% python3 -q
>>> import numpy as np
>>> np.set_printoptions(precision=2, suppress=True, linewidth=160)
>>> rd = lambda a: np.round(a, 2) + 0
>>> f = np.array([0, -1, 0, 2, -1, -2])
>>> g = np.array([4, 4, 4, 2, 1, 2, 3, 5, 4, 3])
>>> mat = f[:, None] + g[None, :]
>>> print(mat)
[[ 4  4  4  2  1  2  3  5  4  3]
 [ 3  3  3  1  0  1  2  4  3  2]
 [ 4  4  4  2  1  2  3  5  4  3]
 [ 6  6  6  4  3  4  5  7  6  5]
 [ 3  3  3  1  0  1  2  4  3  2]
 [ 2  2  2  0 -1  0  1  3  2  1]]
>>> print(np.argsort(-np.linalg.norm(mat, axis=0).round(6), kind="stable")[:3])
[7 0 1]
>>> print(np.linalg.cond(mat) > 100)
True
>>> print(np.linalg.matrix_rank(mat, rtol=0.1))
2
>>> left, sig, Vh = np.linalg.svd(mat)
>>> print(np.argmax(sig[:-1] / (sig[1:] + 1e-6)) + 1)
2
>>> Y = left[:, :2] @ np.diag(sig[:2]) @ Vh[:2]
>>> print(np.linalg.matrix_rank(Y))
2
>>> print(rd(np.linalg.norm(mat - Y) / np.linalg.norm(mat)))
0.0
>>> print(rd(np.abs(mat - Y).max()))
0.0
>>> print(np.linalg.matrix_rank(mat, rtol=0.05))
2
>>> print(rd(Y))
[[ 4.  4.  4.  2.  1.  2.  3.  5.  4.  3.]
 [ 3.  3.  3.  1.  0.  1.  2.  4.  3.  2.]
 [ 4.  4.  4.  2.  1.  2.  3.  5.  4.  3.]
 [ 6.  6.  6.  4.  3.  4.  5.  7.  6.  5.]
 [ 3.  3.  3.  1.  0.  1.  2.  4.  3.  2.]
 [ 2.  2.  2.  0. -1.  0.  1.  3.  2.  1.]]
>>> th = np.radians(60)
>>> R = np.eye(10)
>>> R[8, 8] = R[9, 9] = np.cos(th)
>>> R[8, 9], R[9, 8] = -np.sin(th), np.sin(th)
>>> print(rd(R))
[[ 1.    0.    0.    0.    0.    0.    0.    0.    0.    0.  ]
 [ 0.    1.    0.    0.    0.    0.    0.    0.    0.    0.  ]
 [ 0.    0.    1.    0.    0.    0.    0.    0.    0.    0.  ]
 [ 0.    0.    0.    1.    0.    0.    0.    0.    0.    0.  ]
 [ 0.    0.    0.    0.    1.    0.    0.    0.    0.    0.  ]
 [ 0.    0.    0.    0.    0.    1.    0.    0.    0.    0.  ]
 [ 0.    0.    0.    0.    0.    0.    1.    0.    0.    0.  ]
 [ 0.    0.    0.    0.    0.    0.    0.    1.    0.    0.  ]
 [ 0.    0.    0.    0.    0.    0.    0.    0.    0.5  -0.87]
 [ 0.    0.    0.    0.    0.    0.    0.    0.    0.87  0.5 ]]
>>> Y = mat @ R.T
>>> print(rd(np.linalg.det(R)), np.trace(R))
1.0 9.0
>>> print(rd(np.linalg.svd(mat, compute_uv=False)), rd(np.linalg.svd(Y, compute_uv=False)))
[25.62  3.41  0.    0.    0.    0.  ] [25.62  3.41  0.    0.    0.    0.  ]
>>> left, sig, Vh = np.linalg.svd(mat)
>>> vecs = Vh[:(sig > 1e-8).sum()]
>>> rng = np.random.default_rng(66397)
>>> x0 = mat[5] + 4 * mat[4] + rng.integers(2) * np.eye(10)[2]
>>> print(x0)
[14. 14. 15.  4. -1.  4.  9. 19. 14.  9.]
>>> print(rd(np.linalg.norm(x0 - vecs.T @ vecs @ x0)))
0.92
>>> print(rd(vecs.T @ vecs))
[[ 0.15  0.15  0.15  0.03 -0.03  0.03  0.09  0.21  0.15  0.09]
 [ 0.15  0.15  0.15  0.03 -0.03  0.03  0.09  0.21  0.15  0.09]
 [ 0.15  0.15  0.15  0.03 -0.03  0.03  0.09  0.21  0.15  0.09]
 [ 0.03  0.03  0.03  0.21  0.29  0.21  0.12 -0.06  0.03  0.12]
 [-0.03 -0.03 -0.03  0.29  0.46  0.29  0.13 -0.19 -0.03  0.13]
 [ 0.03  0.03  0.03  0.21  0.29  0.21  0.12 -0.06  0.03  0.12]
 [ 0.09  0.09  0.09  0.12  0.13  0.12  0.1   0.07  0.09  0.1 ]
 [ 0.21  0.21  0.21 -0.06 -0.19 -0.06  0.07  0.34  0.21  0.07]
 [ 0.15  0.15  0.15  0.03 -0.03  0.03  0.09  0.21  0.15  0.09]
 [ 0.09  0.09  0.09  0.12  0.13  0.12  0.1   0.07  0.09  0.1 ]]
>>> print(np.allclose(vecs.T @ vecs @ x0, x0))
False
>>> Y = np.array([[5, 5, 1, 5, 4, 1, 5, 4, 5, 4],
...     [4, 3, 4, 0, 4, 1, 5, 3, 5, 1],
...     [3, 5, 0, 0, 3, 2, 3, 3, 1, 4],
...     [3, 2, 3, 1, 3, 1, 4, 0, 4, 1],
...     [3, 1, 5, 5, 3, 5, 5, 4, 2, 0],
...     [3, 4, 0, 1, 3, 4, 0, 3, 0, 5],
...     [0, 2, 3, 5, 0, 0, 5, 0, 3, 2],
...     [2, 3, 0, 2, 3, 0, 5, 0, 2, 2],
...     [0, 4, 0, 0, 5, 0, 4, 4, 4, 2],
...     [4, 5, 1, 2, 5, 1, 5, 0, 5, 3]])
>>> m1 = np.triu(Y)
>>> print(m1)
[[5 5 1 5 4 1 5 4 5 4]
 [0 3 4 0 4 1 5 3 5 1]
 [0 0 0 0 3 2 3 3 1 4]
 [0 0 0 1 3 1 4 0 4 1]
 [0 0 0 0 3 5 5 4 2 0]
 [0 0 0 0 0 4 0 3 0 5]
 [0 0 0 0 0 0 5 0 3 2]
 [0 0 0 0 0 0 0 0 2 2]
 [0 0 0 0 0 0 0 0 4 2]
 [0 0 0 0 0 0 0 0 0 3]]
>>> rank = np.linalg.matrix_rank(m1)
>>> print(rank)
9
>>> N = np.linalg.svd(m1)[2][rank:].T
>>> print(rd(N[:, 0] / N[np.abs(N[:, 0]).round(6).argmax(), 0]))
[-0.85  1.   -0.75  0.    0.    0.    0.    0.    0.    0.  ]
>>> print(N.shape)
(10, 1)
>>> print([int(np.linalg.matrix_rank(m1[:, :j + 1])) for j in range(10)])
[1, 2, 2, 3, 4, 5, 6, 7, 8, 9]
>>> print(rd(m1 @ N))
[[0.]
 [0.]
 [0.]
 [0.]
 [0.]
 [0.]
 [0.]
 [0.]
 [0.]
 [0.]]
>>> print(rd(np.trace(np.linalg.pinv(m1) @ m1)))
9.0
>>> print(np.abs(np.diag(np.linalg.qr(m1)[1])) > 1e-9)
[ True  True False  True  True  True  True False  True  True]
>>> print(np.allclose(m1[:-1].T @ np.linalg.lstsq(m1[:-1].T, m1[-1])[0], m1[-1]))
True
>>> A = np.load("sample6.npy")
>>> print(A)
[[ 0  4 18  0  3  0  0 10  0]
 [ 0  4 18  0  3  0  0 10  0]
 [ 0  2  2  2  5  0  1  0  1]
 [ 0  4 18  0  3  0  0 10  0]
 [ 0  4 18  0  3  0  0 10  0]
 [ 0  3 10  1  4  0  0  3  0]
 [ 0  2  2  2  5  0  1  0  1]
 [ 0  3 10  1  4  0  0  3  0]
 [ 0  3 10  1  4  0  0  3  0]
 [ 0  2  2  2  5  0  1  0  1]
 [ 0  2  2  2  5  0  1  0  1]
 [ 0  2  2  2  5  0  1  0  1]
 [ 0  4 18  0  3  0  0 10  0]
 [ 0  3 10  1  4  0  0  3  0]
 [ 0  4 18  0  3  0  0 10  0]
 [ 0  3 10  1  4  0  0  3  0]
 [ 0  3 10  1  4  0  0  3  0]
 [ 0  3 10  1  4  0  0  3  0]
 [ 0  4 18  0  3  0  0 10  0]
 [ 0  4 18  0  3  0  0 10  0]
 [ 0  3 10  1  4  0  0  3  0]
 [ 0  4 18  0  3  0  0 10  0]
 [ 0  4 18  0  3  0  0 10  0]
 [ 0  4 18  0  3  0  0 10  0]
 [ 0  3 10  1  4  0  0  3  0]
 [ 0  3 10  1  4  0  0  3  0]
 [ 0  3 10  1  4  0  0  3  0]
 [ 0  4 18  0  3  0  0 10  0]]
>>> left, sig, Vh = np.linalg.svd(A)
>>> print(rd(sig))
[82.51 15.51  4.46  0.    0.    0.    0.    0.    0.  ]
>>> Y = left[:, :3] @ np.diag(sig[:3]) @ Vh[:3]
>>> print(np.linalg.matrix_rank(Y))
3
>>> print(np.linalg.matrix_rank(A, rtol=0.1))
2
>>> print(np.argsort(-np.linalg.norm(A, axis=0).round(6), kind="stable")[:3])
[2 7 4]
>>> print(np.linalg.cond(A) > 100)
True
>>> rank = np.linalg.matrix_rank(A)
>>> print(rank)
3
>>> N = np.linalg.svd(A)[2][rank:].T
>>> print([int(np.linalg.matrix_rank(A[:i])) for i in range(1, len(A) + 1)])
[1, 1, 2, 2, 2, 3, 3, 3, 3, 3, 3, 3, 3, 3, 3, 3, 3, 3, 3, 3, 3, 3, 3, 3, 3, 3, 3, 3]
>>> print(N.shape)
(9, 6)
>>> print(np.linalg.matrix_rank(A))
3
>>> print(rd(A.mean(axis=0)))
[ 0.    3.25 12.    0.75  3.75  0.    0.18  5.46  0.18]
>>> print(rd(np.linalg.svd(A, compute_uv=False)))
[82.51 15.51  4.46  0.    0.    0.    0.    0.    0.  ]
>>> print(np.abs(A).max())
18
>>> print(A.shape)
(28, 9)
>>> def softmax(z):
...     e = np.exp(z - z.max(axis=-1, keepdims=True))
...     return e / e.sum(axis=-1, keepdims=True)
... 
>>> print(rd(softmax(A[8] + 5)))
[0. 0. 1. 0. 0. 0. 0. 0. 0.]
>>> print(softmax(A).sum(axis=1))
[1. 1. 1. 1. 1. 1. 1. 1. 1. 1. 1. 1. 1. 1. 1. 1. 1. 1. 1. 1. 1. 1. 1. 1. 1. 1. 1. 1.]
>>> scores = A @ A.T / np.sqrt(9)
>>> print(rd(softmax(scores)[8] @ A))
[ 0.  4. 18.  0.  3.  0.  0. 10.  0.]
>>> J = np.load("test15.npy")
>>> print(J)
[[-1.95  0.    0.    1.   -2.    2.    2.   -1.    0.   -2.  ]
 [-2.    2.05 -1.    0.   -2.   -1.   -1.    0.    2.    2.  ]
 [-1.    1.    0.05 -1.    2.    0.   -1.    1.   -2.    2.  ]
 [-2.   -2.    1.    0.05 -1.   -2.    2.   -2.   -1.    2.  ]
 [-1.    2.   -1.   -2.   -0.95  1.    1.    1.   -1.   -2.  ]
 [ 0.    0.   -2.    0.    1.    0.05  2.   -1.   -2.    0.  ]
 [ 2.    1.    0.    1.    2.   -1.   -0.95  1.    2.   -2.  ]
 [ 2.   -1.   -2.    1.   -2.    1.    2.    1.05  2.   -1.  ]
 [-2.    2.    2.    1.    0.   -1.    0.    0.    1.05  0.  ]
 [-2.    0.    0.    1.   -2.    2.    2.   -1.    0.   -1.95]]
>>> left, sig, Vh = np.linalg.svd(J)
>>> print(rd(sig))
[7.92 6.99 5.74 5.24 4.17 2.85 2.14 1.55 0.54 0.01]
>>> Y = left[:, :9] @ np.diag(sig[:9]) @ Vh[:9]
>>> print(np.linalg.matrix_rank(Y))
9
>>> print(rd(Y))
[[-1.95  0.    0.    1.   -2.    2.    2.   -1.    0.   -2.  ]
 [-2.    2.05 -1.    0.   -2.   -1.   -1.    0.    2.    2.  ]
 [-1.    1.    0.05 -1.    2.    0.   -1.    1.   -2.    2.  ]
 [-2.   -2.    1.    0.05 -1.   -2.    2.   -2.   -1.    2.  ]
 [-1.    2.   -1.   -2.   -0.95  1.    1.    1.   -1.   -2.  ]
 [ 0.    0.   -2.    0.    1.    0.05  2.   -1.   -2.    0.  ]
 [ 2.    1.    0.    1.    2.   -1.   -0.95  1.    2.   -2.  ]
 [ 2.   -1.   -2.    1.   -2.    1.    2.    1.05  2.   -1.  ]
 [-2.    2.    2.    1.    0.   -1.    0.    0.    1.05  0.  ]
 [-2.    0.    0.    1.   -2.    2.    2.   -1.    0.   -1.95]]
>>> print(np.linalg.matrix_rank(J, rtol=0.05))
9
>>> x0 = np.array([-3, -1, -3, -1, -1, 3, -3, 2, 1, 1])
>>> print(np.linalg.norm(Y @ x0) <= np.linalg.norm(Y, 2) * np.linalg.norm(x0) + 1e-9)
True
>>> print(rd(Y @ (2 * x0)))
[  5.7  25.9  11.7 -18.1  11.9  -9.7 -16.3   4.2  -9.9   6.1]
>>> print(rd(np.einsum("ij,j->i", Y, x0)))
[ 2.85 12.95  5.85 -9.05  5.95 -4.85 -8.15  2.1  -4.95  3.05]
>>> print(rd(Y @ np.eye(10)[5]))
[ 2.   -1.    0.   -2.    1.    0.05 -1.    1.   -1.    2.  ]
>>> left, sig = np.linalg.svd(J)
Traceback (most recent call last):
  File "<python-input-84>", line 1, in <module>
    left, sig = np.linalg.svd(J)
    ^^^^^^^^^
ValueError: too many values to unpack (expected 2)
>>> left, sig, Vh = np.linalg.svd(J, full_matrices=False)
>>> print(rd(left.T @ J @ Vh.T))
[[7.92 0.   0.   0.   0.   0.   0.   0.   0.   0.  ]
 [0.   6.99 0.   0.   0.   0.   0.   0.   0.   0.  ]
 [0.   0.   5.74 0.   0.   0.   0.   0.   0.   0.  ]
 [0.   0.   0.   5.24 0.   0.   0.   0.   0.   0.  ]
 [0.   0.   0.   0.   4.17 0.   0.   0.   0.   0.  ]
 [0.   0.   0.   0.   0.   2.85 0.   0.   0.   0.  ]
 [0.   0.   0.   0.   0.   0.   2.14 0.   0.   0.  ]
 [0.   0.   0.   0.   0.   0.   0.   1.55 0.   0.  ]
 [0.   0.   0.   0.   0.   0.   0.   0.   0.54 0.  ]
 [0.   0.   0.   0.   0.   0.   0.   0.   0.   0.01]]
>>> print(left.shape, sig.shape, Vh.shape)
(10, 10) (10,) (10, 10)
>>> print(rd(sig))
[7.92 6.99 5.74 5.24 4.17 2.85 2.14 1.55 0.54 0.01]
>>> print(rd(np.sqrt((sig ** 2).sum())), rd(np.linalg.norm(J)))
14.31 14.31
>>> print(np.abs(left[:, 0]).round(6).argmax())
0
>>> print(rd(sig / sig[0]))
[1.   0.88 0.73 0.66 0.53 0.36 0.27 0.2  0.07 0.  ]
